$ python -q
>>> import numpy as np
>>> from numpy import linalg as LA
>>> np.set_printoptions(precision=1, suppress=True, linewidth=140)
>>> def rnd(a):
...     return np.round(a, 1) + 0
... 
>>> J = np.load("x.npy")
>>> print(J)
[[-2  0  0  0  0  0  0  0]
 [-2 -1  0  0  0  0  0  0]
 [ 2  2 -2  0  0  0  0  0]
 [ 2 -2  2  0  0  0  0  0]
 [ 1 -1 -2  2  1  0  0  0]
 [ 2 -2 -2  2 -1  1  0  0]
 [-1 -2  0  0 -2 -1  2  0]
 [ 2  0  1 -2 -2 -2 -1  0]]
>>> r = LA.matrix_rank(J)
>>> r
np.int64(7)
>>> ns = LA.svd(J)[2][r:].T
>>> [int(LA.matrix_rank(J[:, :j + 1])) for j in range(8)]
[1, 2, 3, 4, 5, 6, 7, 7]
>>> [int(LA.matrix_rank(np.delete(J, i, axis=0))) for i in range(8)]
[7, 6, 7, 7, 6, 6, 6, 6]
>>> LA.matrix_rank(J.T @ J), LA.matrix_rank(J @ J.T)
(np.int64(7), np.int64(7))
>>> LA.matrix_rank(J, rtol=0.1)
np.int64(6)
>>> LA.cond(J) > 100
np.True_
>>> Uu, sv, Vt = LA.svd(J)
>>> rnd(sv)
array([5.6, 5.1, 4.8, 3.2, 1.6, 1.3, 0.3, 0. ])
>>> other = Uu[:, :7] @ np.diag(sv[:7]) @ Vt[:7]
>>> print(rnd(np.abs(J - other).max()))
0.0
>>> rnd(other)
array([[-2.,  0.,  0.,  0.,  0.,  0.,  0.,  0.],
       [-2., -1.,  0.,  0.,  0.,  0.,  0.,  0.],
       [ 2.,  2., -2.,  0.,  0.,  0.,  0.,  0.],
       [ 2., -2.,  2.,  0.,  0.,  0.,  0.,  0.],
       [ 1., -1., -2.,  2.,  1.,  0.,  0.,  0.],
       [ 2., -2., -2.,  2., -1.,  1.,  0.,  0.],
       [-1., -2.,  0.,  0., -2., -1.,  2.,  0.],
       [ 2.,  0.,  1., -2., -2., -2., -1.,  0.]])
>>> rnd(LA.norm(J - other) / LA.norm(J))
np.float64(0.0)
>>> rnd(np.sort(LA.eigvals(J)))
array([-2., -2., -1.,  0.,  0.,  1.,  1.,  2.])
>>> J @ J
array([[  4,   0,   0,   0,   0,   0,   0,   0],
       [  6,   1,   0,   0,   0,   0,   0,   0],
       [-12,  -6,   4,   0,   0,   0,   0,   0],
       [  4,   6,  -4,   0,   0,   0,   0,   0],
       [  1,  -8,   6,   2,   1,   0,   0,   0],
       [  1,  -7,   8,   0,  -2,   1,   0,   0],
       [  0,   2,   6,  -6,  -5,  -3,   4,   0],
       [-11,  14,   2,  -8,   2,  -1,  -2,   0]])
>>> [int(LA.matrix_rank(LA.matrix_power(J, p))) for p in range(1, 9)]
[7, 6, 6, 6, 6, 6, 6, 6]
